>>> import numpy as np
>>> from numpy import linalg as LA
>>> np.set_printoptions(precision=2, suppress=True, linewidth=160, floatmode="fixed")
>>> tidy = lambda a: np.round(a, 2) + 0
>>> mat = np.load("a.npy")
>>> print(mat)
[[0.00 3.00 0.00 0.00]
 [3.00 2.00 3.00 0.00]
 [0.00 3.00 7.00 3.00]
 [0.00 0.00 3.00 3.00]]
>>> hat = np.triu(np.array([[-3, 1, 0, -1], [-1, -3, -2, -1], [-1, 3, -1, -3], [-3, -1, -2, -2]]), 1) + np.eye(4)
>>> out = hat @ mat @ LA.inv(hat)
>>> out
array([[  3.00,   2.00,   4.00,  14.00],
       [  3.00,  -7.00, -28.00, -97.00],
       [  0.00,   3.00,   4.00,   9.00],
       [  0.00,   0.00,   3.00,  12.00]])
>>> np.trace(out), np.trace(mat)
(np.float64(12.0), np.float64(12.0))
>>> tidy(LA.det(2 * mat)), tidy(LA.det(mat))
(np.float64(-1728.0), np.float64(-108.0))
>>> tidy(LA.det(mat.T))
np.float64(-108.0)
>>> print(tidy(np.poly(mat)))
[   1.00  -12.00   14.00   93.00 -108.00]
>>> print(tidy(LA.eigvals(mat)))
[ 9.68 -2.60  3.78  1.14]
>>> x0 = np.array([-1, -2, 3, -2])
>>> rhs = mat @ x0
>>> rhs
array([-6.00,  2.00,  9.00,  3.00])
>>> print(tidy(LA.solve(mat, 5 * rhs)))
[ -5.00 -10.00  15.00 -10.00]
>>> tidy(LA.solve(mat, mat[:, 2]))
array([0.00, 0.00, 1.00, 0.00])
>>> tidy(LA.solve(mat, rhs))
array([-1.00, -2.00,  3.00, -2.00])
>>> q, r_ = LA.qr(mat)
>>> q.shape, r_.shape
((4, 4), (4, 4))
>>> np.allclose(r_.T @ r_, mat.T @ mat)
True
>>> tidy(np.abs(np.diag(r_)))
array([3.00, 4.24, 5.79, 1.47])
>>> x0 = np.array([1, -2, -1, 3])
>>> LA.norm(mat @ x0) <= LA.norm(mat, 2) * LA.norm(x0) + 1e-9
np.True_
>>> np.sign((mat @ x0).round(6))
array([-1.00, -1.00, -1.00,  1.00])
>>> mat @ np.eye(4)[3]
array([0.00, 0.00, 3.00, 3.00])
>>> W0 = np.loadtxt("x.csv", delimiter=",")
>>> print(W0)
[[ 3.00 -3.00  0.00  0.00]
 [-3.00  1.00 -3.00  0.00]
 [ 0.00 -3.00  2.00 -3.00]
 [ 0.00  0.00 -3.00  0.00]]
>>> print(tidy(LA.eigvalsh(W0).min()))
-3.49
>>> np.all(LA.eigvalsh(W0) > 0)
np.False_
>>> [round(float(LA.det(W0[:i, :i])), 2) + 0 for i in range(1, 5)]
[3.0, -6.0, -39.0, 54.0]
>>> evals, V = LA.eig(W0)
>>> tidy(np.sort(LA.eigvals(W0 @ W0)))
array([ 0.43, 12.15, 13.35, 42.07])
>>> print(tidy(np.prod(evals)))
54.0
>>> tidy(np.sort(LA.eigvals(LA.inv(W0))))
array([-1.53, -0.29,  0.15,  0.27])
>>> tidy(evals)
array([ 6.49,  3.65, -3.49, -0.65])
>>> print(tidy(np.sort(LA.eigvals(W0.T))))
[-3.49 -0.65  3.65  6.49]
>>> x0 = np.array([0, -2, 1, 1])
>>> rhs = mat @ x0
>>> coef, lr = np.zeros(4), 1 / LA.norm(mat, 2) ** 2
>>> for i in range(30):
...     coef -= lr * mat.T @ (mat @ coef - rhs)
...     if i % 5 == 0: print(i, round(LA.norm(mat @ coef - rhs), 2))
... 
0 7.13
5 3.58
10 1.98
15 1.2
20 0.78
25 0.52
>>> tidy(LA.cond(mat))
np.float64(8.5)
>>> tidy(coef)
array([-0.09, -1.89,  0.95,  1.03])
>>> evals, V = LA.eigh(W0)
>>> x0 = np.array([1, 0, 1, 2])
>>> print((np.sign(V[:, -1].round(6)) == np.sign(V[0, -1].round(6))).astype(int))
[1 0 1 0]
>>> out = W0[0, 0] * W0[1:] - np.outer(W0[1:, 0], W0[0])
>>> out
array([[ 0.00, -6.00, -9.00,  0.00],
       [ 0.00, -9.00,  6.00, -9.00],
       [ 0.00,  0.00, -9.00,  0.00]])
>>> W0[:, 0] / W0[0, 0]
array([ 1.00, -1.00,  0.00,  0.00])
>>> np.flatnonzero(~out.round(6).any(axis=1))
array([], dtype=int64)
>>> E = np.load("mat.npy")
>>> print(E)
[[ 1.16  1.14 -0.50]
 [ 0.68  0.62 -0.21]
 [-8.54 -8.46  3.35]
 [ 0.14  0.11 -0.04]
 [-1.92 -1.74  0.88]
 [ 0.15  0.05 -0.07]
 [-0.03  0.10 -0.11]
 [-0.96 -0.79  0.51]
 [ 8.25  8.46 -3.49]
 [ 2.52  2.46 -0.82]
 [ 6.70  6.56 -2.62]
 [ 0.08  0.06  0.00]
 [-6.41 -6.49  2.59]
 [-1.66 -1.63  0.69]
 [-3.40 -3.38  1.17]
 [ 6.15  6.14 -2.45]
 [ 2.42  2.57 -1.00]
 [ 5.10  5.13 -2.30]
 [-2.45 -2.55  0.94]
 [-6.22 -6.01  2.38]
 [ 9.03  8.95 -3.86]
 [-0.73 -0.72  0.33]
 [-8.80 -9.20  3.71]
 [ 8.24  8.31 -3.37]]
>>> q, V = LA.qr(E[:, :2])[0], LA.qr(E[:, 2:])[0]
>>> sv = LA.svd(q.T @ V, compute_uv=False)
>>> tidy(LA.norm(q @ q.T - V @ V.T, 2))
np.float64(1.0)
>>> idx = E[:, 2] > np.median(E[:, 2])
>>> u = E[idx].mean(axis=0) - E[~idx].mean(axis=0)
>>> tidy(u)
array([-7.60, -7.61,  3.11])
>>> tidy(E.mean(axis=0))
array([ 0.40,  0.40, -0.18])
>>> J = np.array([[-2, 5, 0, -8], [-8, -2, 5, 0], [0, -8, -2, 5], [5, 0, -8, -2]])
>>> print(np.allclose(J @ J.T, J.T @ J))
True
>>> (J + J.T) / 2
array([[-2.00, -1.50,  0.00, -1.50],
       [-1.50, -2.00, -1.50,  0.00],
       [ 0.00, -1.50, -2.00, -1.50],
       [-1.50,  0.00, -1.50, -2.00]])
>>> print(np.trace(J))
-8
>>> x0 = np.array([0, 3, 1, 3])
>>> J @ (2 * x0)
array([-18,  -2, -22, -28])
>>> print((J @ x0).argmax())
1
>>> J @ np.ones(4)
array([-5.00, -5.00, -5.00, -5.00])
>>> evals, V = LA.eig(mat)
>>> print(tidy(np.sort(LA.eigvals(mat.T))))
[-2.60  1.14  3.78  9.68]
>>> tidy(np.sort(LA.eigvals(LA.inv(mat))))
array([-0.39,  0.10,  0.26,  0.88])
>>> out = J / np.sqrt((J ** 2).mean(axis=1, keepdims=True))
>>> tidy(out[1])
array([-1.66, -0.41,  1.04,  0.00])
>>> LA.matrix_rank(out) == LA.matrix_rank(J)
np.True_
>>> Uu, sv, vt = LA.svd(E, full_matrices=False)
>>> print(tidy(Uu.T @ E @ vt.T))
[[36.01  0.00  0.00]
 [ 0.00  0.51  0.00]
 [ 0.00  0.00  0.44]]
>>> (sv > 1e-8).sum()
np.int64(3)
>>> print(tidy(Uu.T @ Uu))
[[1.00 0.00 0.00]
 [0.00 1.00 0.00]
 [0.00 0.00 1.00]]
>>> tidy(np.abs(vt[0]))
array([0.68, 0.68, 0.28])
>>> data = np.diag(np.array([2, 1, 6])) + -1 * np.eye(3, k=1) + -1 * np.eye(3, k=-1)
>>> data
array([[ 2.00, -1.00,  0.00],
       [-1.00,  1.00, -1.00],
       [ 0.00, -1.00,  6.00]])
>>> W1 = np.array([[0, 2, 1, 0, -2, -1], [-1, 2, 0, -1, -1, 0], [0, 0, 0, 2, 0, 0]])
>>> coef = np.array([0, -1, -2, 1, -1, 1])
>>> hid = np.maximum(data @ W1 + coef, 0)
>>> LA.matrix_rank(hid)
np.int64(3)
>>> (hid > 0).astype(int)
array([[1, 1, 0, 1, 0, 0],
       [0, 0, 0, 0, 0, 1],
       [1, 0, 0, 1, 0, 1]])
>>> cent = np.array([[2, 0, 1],
...     [-1, -2, -3],
...     [1, -1, -2],
...     [1, 0, 1],
...     [-1, -2, 2],
...     [1, -2, 0]])
>>> W1 @ cent
array([[  0,   1, -12],
       [ -4,  -2, -10],
       [  2,   0,   2]])
>>> (hid @ cent).round(6).argmax(axis=1)
array([0, 0, 0])
>>> Uu, sv, vt = LA.svd(data)
>>> tidy(sv)
array([6.20, 2.55, 0.25])
>>> out = Uu[:, :2] @ np.diag(sv[:2]) @ vt[:2]
>>> tidy(np.abs(data - out).max())
np.float64(0.19)
>>> LA.matrix_rank(out)
np.int64(2)
>>> evals, V = LA.eigh(data)
>>> x0 = np.array([-2, -1, 5])
>>> print((np.sign(V[:, -1].round(6)) == np.sign(V[0, -1].round(6))).astype(int))
[1 0 1]
>>> tidy(V * np.abs(evals) @ V.T)
array([[ 2.00, -1.00,  0.00],
       [-1.00,  1.00, -1.00],
       [ 0.00, -1.00,  6.00]])
>>> tidy(LA.eigvalsh(data[1:, 1:]))
array([0.81, 6.19])
>>> x0 @ data @ x0 / (x0 @ x0), tidy(evals[0]), tidy(evals[-1])
(np.float64(5.5), np.float64(0.25), np.float64(6.2))
>>> print(tidy(V * np.maximum(evals, 0) @ V.T))
[[ 2.00 -1.00  0.00]
 [-1.00  1.00 -1.00]
 [ 0.00 -1.00  6.00]]
>>> tidy(V * np.sqrt(evals) @ V.T)
array([[ 1.33, -0.47, -0.04],
       [-0.47,  0.83, -0.31],
       [-0.04, -0.31,  2.43]])
>>> blk = np.stack([data, 2 * data, data[::-1]])
>>> np.einsum("bij,cij->bc", blk, blk)
array([[ 45.00,  90.00,   5.00],
       [ 90.00, 180.00,  10.00],
       [  5.00,  10.00,  45.00]])
>>> blk.sum(axis=0)
array([[ 6.00, -4.00,  6.00],
       [-4.00,  4.00, -4.00],
       [ 2.00, -4.00, 18.00]])
>>> LA.matrix_rank(blk)
array([3, 3, 3])
>>> tidy(LA.det(blk))
array([ 4.00, 32.00, -4.00])
>>> tidy(LA.norm(blk, axis=(1, 2)))
array([ 6.71, 13.42,  6.71])
>>> print((blk @ data.T).shape)
(3, 3, 3)
>>> F = np.loadtxt("data.csv", delimiter=",")
>>> print(tidy(F))
[[ 7.82  6.15 -0.95]
 [-2.51  1.86 -9.50]
 [ 7.53  6.30 -1.87]
 [-0.32 -3.85  9.22]
 [ 8.09  4.50  3.77]
 [ 4.40  5.90 -6.77]
 [ 4.53  5.95 -6.65]
 [-8.23 -5.37 -1.82]
 [ 0.41 -3.38  9.40]
 [-8.23 -5.17 -2.34]
 [-3.39  1.14 -9.34]]
>>> print(np.unique(F.round(6), axis=0).shape)
(11, 3)
>>> try:
...     LA.inv(F)
... except LA.LinAlgError as e:
...     print(repr(e))
... 
LinAlgError('Last 2 dimensions of the array must be square')
>>> np.allclose(F[:-1].T @ LA.lstsq(F[:-1].T, F[-1])[0], F[-1])
True
>>> Xc = F - F.mean(axis=0)
>>> V = LA.svd(Xc)[2][:2]
>>> out = Xc - Xc @ V.T @ V
>>> tidy(np.diag(V.T @ V))
array([0.68, 0.41, 0.91])
>>> tidy(np.cov(Xc @ V.T, rowvar=False))
array([[57.52,  0.00],
       [ 0.00, 47.18]])
>>> LA.norm(out, axis=1).round(6).argmax()
np.int64(0)
>>> tidy(LA.norm(out) / LA.norm(Xc))
np.float64(0.0)
>>> tidy(out.std(axis=0))
array([0.00, 0.00, 0.00])
